% python3 -q
>>> import numpy as np
>>> np.set_printoptions(suppress=True, linewidth=160)
>>> m1 = np.load("x.npy")
>>> m1
array([[2, 1, 2, 0, 3, 3, 1, 2, 0, 3],
       [3, 2, 1, 2, 0, 3, 3, 1, 2, 0],
       [0, 3, 2, 1, 2, 0, 3, 3, 1, 2],
       [2, 0, 3, 2, 1, 2, 0, 3, 3, 1],
       [1, 2, 0, 3, 2, 1, 2, 0, 3, 3],
       [3, 1, 2, 0, 3, 2, 1, 2, 0, 3],
       [3, 3, 1, 2, 0, 3, 2, 1, 2, 0],
       [0, 3, 3, 1, 2, 0, 3, 2, 1, 2],
       [2, 0, 3, 3, 1, 2, 0, 3, 2, 1],
       [1, 2, 0, 3, 3, 1, 2, 0, 3, 2]])
>>> q, R = np.linalg.qr(m1)
>>> q.shape, R.shape
((10, 10), (10, 10))
>>> np.round(np.abs(np.diag(R)), 4)
array([6.4031, 5.1915, 4.4418, 4.0923, 4.0853, 1.3929, 1.3929, 1.3928, 1.3927, 1.3927])
>>> np.round(q.T @ q, 4) + 0
array([[1., 0., 0., 0., 0., 0., 0., 0., 0., 0.],
       [0., 1., 0., 0., 0., 0., 0., 0., 0., 0.],
       [0., 0., 1., 0., 0., 0., 0., 0., 0., 0.],
       [0., 0., 0., 1., 0., 0., 0., 0., 0., 0.],
       [0., 0., 0., 0., 1., 0., 0., 0., 0., 0.],
       [0., 0., 0., 0., 0., 1., 0., 0., 0., 0.],
       [0., 0., 0., 0., 0., 0., 1., 0., 0., 0.],
       [0., 0., 0., 0., 0., 0., 0., 1., 0., 0.],
       [0., 0., 0., 0., 0., 0., 0., 0., 1., 0.],
       [0., 0., 0., 0., 0., 0., 0., 0., 0., 1.]])
>>> rng = np.random.default_rng(752)
>>> lab = rng.permutation(10)
>>> lab
array([7, 1, 0, 6, 3, 5, 8, 2, 4, 9])
>>> A2 = m1[lab][:, lab]
>>> np.diag(A2)
array([2, 2, 2, 2, 2, 2, 2, 2, 2, 2])
>>> np.trace(A2)
np.int64(20)
>>> A2 = np.linalg.invert(m1)
Traceback (most recent call last):
  File "<python-input-14>", line 1, in <module>
    A2 = np.linalg.invert(m1)
         ^^^^^^^^^^^^^^^^
AttributeError: module 'numpy.linalg' has no attribute 'invert'
>>> A2 = np.linalg.inv(m1)
>>> round(float(np.linalg.cond(m1)), 4)
17.0
>>> np.round(np.linalg.inv(A2), 4) + 0
array([[2., 1., 2., 0., 3., 3., 1., 2., 0., 3.],
       [3., 2., 1., 2., 0., 3., 3., 1., 2., 0.],
       [0., 3., 2., 1., 2., 0., 3., 3., 1., 2.],
       [2., 0., 3., 2., 1., 2., 0., 3., 3., 1.],
       [1., 2., 0., 3., 2., 1., 2., 0., 3., 3.],
       [3., 1., 2., 0., 3., 2., 1., 2., 0., 3.],
       [3., 3., 1., 2., 0., 3., 2., 1., 2., 0.],
       [0., 3., 3., 1., 2., 0., 3., 2., 1., 2.],
       [2., 0., 3., 3., 1., 2., 0., 3., 2., 1.],
       [1., 2., 0., 3., 3., 1., 2., 0., 3., 2.]])
>>> np.allclose(A2, m1.T)
False
>>> A = np.loadtxt("sample2.csv", delimiter=",")
>>> A.round(4)
array([[ 0.9677, -0.0968, -0.0968, -0.0968, -0.1613, -0.0968],
       [-0.0968,  0.7097, -0.2903, -0.2903, -0.4839, -0.2903],
       [-0.0968, -0.2903,  0.7097, -0.2903, -0.4839, -0.2903],
       [-0.0968, -0.2903, -0.2903,  0.7097, -0.4839, -0.2903],
       [-0.1613, -0.4839, -0.4839, -0.4839,  0.1935, -0.4839],
       [-0.0968, -0.2903, -0.2903, -0.2903, -0.4839,  0.7097]])
>>> A2 = A / np.linalg.norm(A, axis=1, keepdims=True)
>>> C2 = A2 @ A2.T
>>> C2.round(4) + 0
array([[1., 0., 0., 0., 0., 0.],
       [0., 1., 0., 0., 0., 0.],
       [0., 0., 1., 0., 0., 0.],
       [0., 0., 0., 1., 0., 0.],
       [0., 0., 0., 0., 1., 0.],
       [0., 0., 0., 0., 0., 1.]])
>>> (np.abs(C2) > 0.9).astype(int)
array([[1, 0, 0, 0, 0, 0],
       [0, 1, 0, 0, 0, 0],
       [0, 0, 1, 0, 0, 0],
       [0, 0, 0, 1, 0, 0],
       [0, 0, 0, 0, 1, 0],
       [0, 0, 0, 0, 0, 1]])
>>> (C2 - 2 * np.eye(6)).round(6).argmax(axis=1)
array([1, 0, 0, 0, 0, 0])
>>> np.argwhere(np.triu(np.abs(C2) > 0.95, 1))
array([], shape=(0, 2), dtype=int64)
>>> np.degrees(np.arccos(np.clip(C2[3, 2], -1, 1)))
np.float64(90.0)
>>> C2[3].round(4) + 0
array([0., 0., 0., 1., 0., 0.])
>>> w, vecs = np.linalg.eigh(A)
>>> w.sum(), np.trace(A)
(np.float64(4.0), np.float64(4.0))
>>> w.round(4)
array([-1.,  1.,  1.,  1.,  1.,  1.])
>>> np.round(np.linalg.eigvalsh(A + 2 * np.eye(6)), 4)
array([1., 3., 3., 3., 3., 3.])
>>> np.round(vecs.T @ A @ vecs, 4) + 0
array([[-1.,  0.,  0.,  0.,  0.,  0.],
       [ 0.,  1.,  0.,  0.,  0.,  0.],
       [ 0.,  0.,  1.,  0.,  0.,  0.],
       [ 0.,  0.,  0.,  1.,  0.,  0.],
       [ 0.,  0.,  0.,  0.,  1.,  0.],
       [ 0.,  0.,  0.,  0.,  0.,  1.]])
>>> A2 = np.array([[3, 2], [1, 4], [1, 3]])
>>> E = np.tile(A2, (2, 3))
>>> E
array([[3, 2, 3, 2, 3, 2],
       [1, 4, 1, 4, 1, 4],
       [1, 3, 1, 3, 1, 3],
       [3, 2, 3, 2, 3, 2],
       [1, 4, 1, 4, 1, 4],
       [1, 3, 1, 3, 1, 3]])
>>> U, s, Vt = np.linalg.svd(E, full_matrices=False)
>>> np.round(U.T @ U, 4) + 0
array([[1., 0., 0., 0., 0., 0.],
       [0., 1., 0., 0., 0., 0.],
       [0., 0., 1., 0., 0., 0.],
       [0., 0., 0., 1., 0., 0.],
       [0., 0., 0., 0., 1., 0.],
       [0., 0., 0., 0., 0., 1.]])
>>> np.round(Vt @ Vt.T, 4) + 0
array([[1., 0., 0., 0., 0., 0.],
       [0., 1., 0., 0., 0., 0.],
       [0., 0., 1., 0., 0., 0.],
       [0., 0., 0., 1., 0., 0.],
       [0., 0., 0., 0., 1., 0.],
       [0., 0., 0., 0., 0., 1.]])
>>> np.round(np.cumsum(s ** 2) / np.sum(s ** 2), 4)
array([0.8953, 1.    , 1.    , 1.    , 1.    , 1.    ])
>>> round(np.sqrt((s ** 2).sum()), 4), np.round(np.linalg.norm(E), 4)
(np.float64(15.4919), np.float64(15.4919))
>>> np.abs(U[:, 0]).round(6).argmax()
np.int64(1)
>>> U, s, Vt = np.linalg.svd(E)
>>> s.round(4) + 0
array([14.6584,  5.0131,  0.    ,  0.    ,  0.    ,  0.    ])
>>> A2 = U[:, :2] @ np.diag(s[:2]) @ Vt[:2]
>>> np.linalg.matrix_rank(E, rtol=0.05)
np.int64(2)
>>> round(np.linalg.norm(E - A2) / np.linalg.norm(E), 4)
np.float64(0.0)
>>> np.round(np.linalg.norm(E - A2, 2), 4), np.round(s[2], 4)
(np.float64(0.0), np.float64(0.0))
>>> np.linalg.matrix_rank(A2)
np.int64(2)
>>> def softmax(z):
...     e = np.exp(z - z.max(axis=-1, keepdims=True))
...     return e / e.sum(axis=-1, keepdims=True)
... 
>>> np.round(softmax(E[2] + 5), 4)
array([0.0397, 0.2936, 0.0397, 0.2936, 0.0397, 0.2936])
>>> S = E @ E.T / np.sqrt(6)
>>> np.round(softmax(S), 4)
array([[0.4571, 0.0395, 0.0034, 0.4571, 0.0395, 0.0034],
       [0.0003, 0.496 , 0.0037, 0.0003, 0.496 , 0.0037],
       [0.0036, 0.4841, 0.0123, 0.0036, 0.4841, 0.0123],
       [0.4571, 0.0395, 0.0034, 0.4571, 0.0395, 0.0034],
       [0.0003, 0.496 , 0.0037, 0.0003, 0.496 , 0.0037],
       [0.0036, 0.4841, 0.0123, 0.0036, 0.4841, 0.0123]])
>>> np.round(softmax(S + np.triu(np.full(S.shape, -np.inf), 1)), 4)
array([[1.    , 0.    , 0.    , 0.    , 0.    , 0.    ],
       [0.0006, 0.9994, 0.    , 0.    , 0.    , 0.    ],
       [0.0072, 0.9682, 0.0246, 0.    , 0.    , 0.    ],
       [0.4776, 0.0412, 0.0036, 0.4776, 0.    , 0.    ],
       [0.0003, 0.4978, 0.0037, 0.0003, 0.4978, 0.    ],
       [0.0036, 0.4841, 0.0123, 0.0036, 0.4841, 0.0123]])
>>> np.round(softmax(S)[2] @ E, 4)
array([1.0144, 3.961 , 1.0144, 3.961 , 1.0144, 3.961 ])
>>> K = np.load("block15.npy")
>>> K.round(4)
array([[-1.3152, -0.0334,  0.5834, -0.0258, -0.0382,  0.3113,  0.4441,  0.5847, -0.4455, -0.5943,  0.1519],
       [-0.0334, -1.4901,  0.1575,  0.0298,  0.6611,  0.4411, -0.5914, -0.0592, -0.2286,  0.0562,  0.5243],
       [ 0.5834,  0.1575,  0.4409, -0.5276, -0.0367,  0.4765,  0.3718,  0.162 , -0.6435,  0.5629,  0.3669],
       [-0.0258,  0.0298, -0.5276,  1.0052, -0.1408,  0.2001,  0.1901,  0.1566,  0.0362,  0.5701, -0.1347],
       [-0.0382,  0.6611, -0.0367, -0.1408, -0.1733,  0.6288, -0.3256,  0.6997,  0.319 ,  0.1715,  0.1483],
       [ 0.3113,  0.4411,  0.4765,  0.2001,  0.6288, -0.4782,  0.2408, -0.4512, -0.6225, -0.8435,  0.3503],
       [ 0.4441, -0.5914,  0.3718,  0.1901, -0.3256,  0.2408,  0.1051, -0.0973,  0.521 , -0.1016, -0.2624],
       [ 0.5847, -0.0592,  0.162 ,  0.1566,  0.6997, -0.4512, -0.0973,  0.147 ,  0.0487, -0.1011, -0.7253],
       [-0.4455, -0.2286, -0.6435,  0.0362,  0.319 , -0.6225,  0.521 ,  0.0487, -0.9212,  0.8302, -0.3319],
       [-0.5943,  0.0562,  0.5629,  0.5701,  0.1715, -0.8435, -0.1016, -0.1011,  0.8302,  0.1471,  0.0992],
       [ 0.1519,  0.5243,  0.3669, -0.1347,  0.1483,  0.3503, -0.2624, -0.7253, -0.3319,  0.0992, -0.4675]])
>>> x = np.array([1, 0, -2, -4, -1, 4])
>>> h1 = np.maximum(A @ x, 0)
>>> np.round(np.maximum(A @ x, 0) - np.maximum(-A @ x, 0), 4)
array([ 1.3226,  0.9677, -1.0323, -3.0323,  0.6129,  4.9677])
>>> np.round(np.maximum(A @ (3 * x), 0), 4)
array([ 3.9677,  2.9032,  0.    ,  0.    ,  1.8387, 14.9032])
>>> np.round(A * (h1 > 1e-9)[:, None], 4)
array([[ 0.9677, -0.0968, -0.0968, -0.0968, -0.1613, -0.0968],
       [-0.0968,  0.7097, -0.2903, -0.2903, -0.4839, -0.2903],
       [-0.    , -0.    ,  0.    , -0.    , -0.    , -0.    ],
       [-0.    , -0.    , -0.    ,  0.    , -0.    , -0.    ],
       [-0.1613, -0.4839, -0.4839, -0.4839,  0.1935, -0.4839],
       [-0.0968, -0.2903, -0.2903, -0.2903, -0.4839,  0.7097]])
>>> h1.round(4)
array([1.3226, 0.9677, 0.    , 0.    , 0.6129, 4.9677])
>>> np.linalg.matrix_rank(K, rtol=0.1)
np.int64(10)
>>> r = np.linalg.matrix_rank(K)
>>> r
np.int64(10)
>>> ns = np.linalg.svd(K)[2][r:].T
>>> [int(np.linalg.matrix_rank(K[:i])) for i in range(1, len(K) + 1)]
[1, 2, 3, 4, 5, 6, 7, 8, 9, 10, 10]
>>> np.round(ns[:, 0] / ns[np.abs(ns[:, 0]).round(6).argmax(), 0], 4)
array([-0.1856,  0.1006, -0.3954, -0.3523,  0.9917,  0.5841,  1.    , -0.4116,  0.8129,  0.0338,  0.1033])
>>> np.allclose(K @ ns, 0)
True
>>> [int(np.linalg.matrix_rank(K[:, :j + 1])) for j in range(11)]
[1, 2, 3, 4, 5, 6, 7, 8, 9, 10, 10]
>>> U, s, Vt = np.linalg.svd(K)
>>> vecs = Vt[:(s > 1e-8).sum()]
>>> x = K[10] + -3 * K[0] + rng.integers(2) * np.eye(11)[4]
>>> x.round(4)
array([ 4.0975,  0.6245, -1.3832, -0.0572,  1.2628, -0.5837, -1.5946, -2.4794,  1.0046,  1.8822, -0.9231])
>>> np.round(np.diag(vecs.T @ vecs), 4)
array([0.9901, 0.9971, 0.9552, 0.9645, 0.7184, 0.9023, 0.7136, 0.9515, 0.8107, 0.9997, 0.9969])
>>> np.allclose(vecs.T @ vecs @ x, x)
False
>>> U, s, Vt = np.linalg.svd(K)
>>> np.argmax(s[:-1] / (s[1:] + 1e-6)) + 1
np.int64(10)
>>> s.round(4) + 0
array([2., 2., 2., 2., 2., 1., 1., 1., 1., 1., 0.])
>>> A2 = U[:, :10] @ np.diag(s[:10]) @ Vt[:10]
>>> round(float(np.linalg.norm(K - A2, 2)), 4), np.round(s[10], 4)
(0.0, np.float64(0.0))
>>> np.linalg.matrix_rank(A2)
np.int64(10)
